% ipython --no-banner

In [1]: import numpy as np

In [2]: import numpy.linalg as la

In [3]: np.set_printoptions(precision=3, suppress=True, linewidth=200)

In [4]: data = np.load("case17.npy")

In [5]: data
Out[5]: 
array([[-1.435, -1.906, -0.485, -0.4  ,  2.53 , -0.315,  1.729, -2.946,  0.299, -0.81 ],
       [ 1.435, -0.983, -1.177,  0.553,  0.802, -2.714, -0.84 ,  1.425,  0.42 , -3.06 ],
       [-0.41 ,  1.961, -0.848, -1.664,  1.462,  0.806, -0.411,  0.247, -3.543, -1.388],
       [-0.615, -1.288, -3.944, -1.894, -0.731,  0.82 , -0.517,  0.822,  0.796,  1.016],
       [ 2.665, -0.47 , -0.7  ,  1.071, -0.385,  2.753, -1.449, -2.144,  0.079, -1.269],
       [-2.255, -2.11 ,  0.819,  0.652, -0.828, -0.428, -3.304, -0.529, -1.518,  0.039],
       [ 0.   , -1.032,  2.325, -3.079,  0.527,  1.553, -0.645,  1.164,  1.602, -1.421],
       [ 2.665, -0.676,  0.557, -2.038,  0.687, -1.945, -0.932, -1.17 , -0.921,  2.374],
       [ 0.   , -0.206,  0.177, -1.519, -3.701, -0.99 ,  1.543, -1.501, -0.849, -1.608],
       [ 1.025, -2.943,  0.438,  0.81 , -0.04 ,  1.129,  2.047,  1.924, -2.259,  0.417]])

In [6]: O, vecs = la.qr(data[:, :5])[0], la.qr(data[:, 5:])[0]

In [7]: s = la.svd(O.T @ vecs, compute_uv=False)

In [8]: (s > 0.9).sum()
Out[8]: np.int64(0)

In [9]: np.round(la.norm(O @ O.T - vecs @ vecs.T, 2), 3)
Out[9]: np.float64(1.0)

In [10]: Uu, s = la.svd(data)
ValueError: too many values to unpack (expected 2)


In [11]: Uu, s, VT = la.svd(data, full_matrices=False)

In [12]: np.round(Uu.T @ Uu, 3) + 0
Out[12]: 
array([[1., 0., 0., 0., 0., 0., 0., 0., 0., 0.],
       [0., 1., 0., 0., 0., 0., 0., 0., 0., 0.],
       [0., 0., 1., 0., 0., 0., 0., 0., 0., 0.],
       [0., 0., 0., 1., 0., 0., 0., 0., 0., 0.],
       [0., 0., 0., 0., 1., 0., 0., 0., 0., 0.],
       [0., 0., 0., 0., 0., 1., 0., 0., 0., 0.],
       [0., 0., 0., 0., 0., 0., 1., 0., 0., 0.],
       [0., 0., 0., 0., 0., 0., 0., 1., 0., 0.],
       [0., 0., 0., 0., 0., 0., 0., 0., 1., 0.],
       [0., 0., 0., 0., 0., 0., 0., 0., 0., 1.]])

In [13]: np.round(VT @ VT.T, 3) + 0
Out[13]: 
array([[1., 0., 0., 0., 0., 0., 0., 0., 0., 0.],
       [0., 1., 0., 0., 0., 0., 0., 0., 0., 0.],
       [0., 0., 1., 0., 0., 0., 0., 0., 0., 0.],
       [0., 0., 0., 1., 0., 0., 0., 0., 0., 0.],
       [0., 0., 0., 0., 1., 0., 0., 0., 0., 0.],
       [0., 0., 0., 0., 0., 1., 0., 0., 0., 0.],
       [0., 0., 0., 0., 0., 0., 1., 0., 0., 0.],
       [0., 0., 0., 0., 0., 0., 0., 1., 0., 0.],
       [0., 0., 0., 0., 0., 0., 0., 0., 1., 0.],
       [0., 0., 0., 0., 0., 0., 0., 0., 0., 1.]])

In [14]: (s > 1e-8).sum()
Out[14]: np.int64(10)

In [15]: s / s[0]
Out[15]: array([1., 1., 1., 1., 1., 1., 1., 1., 1., 1.])
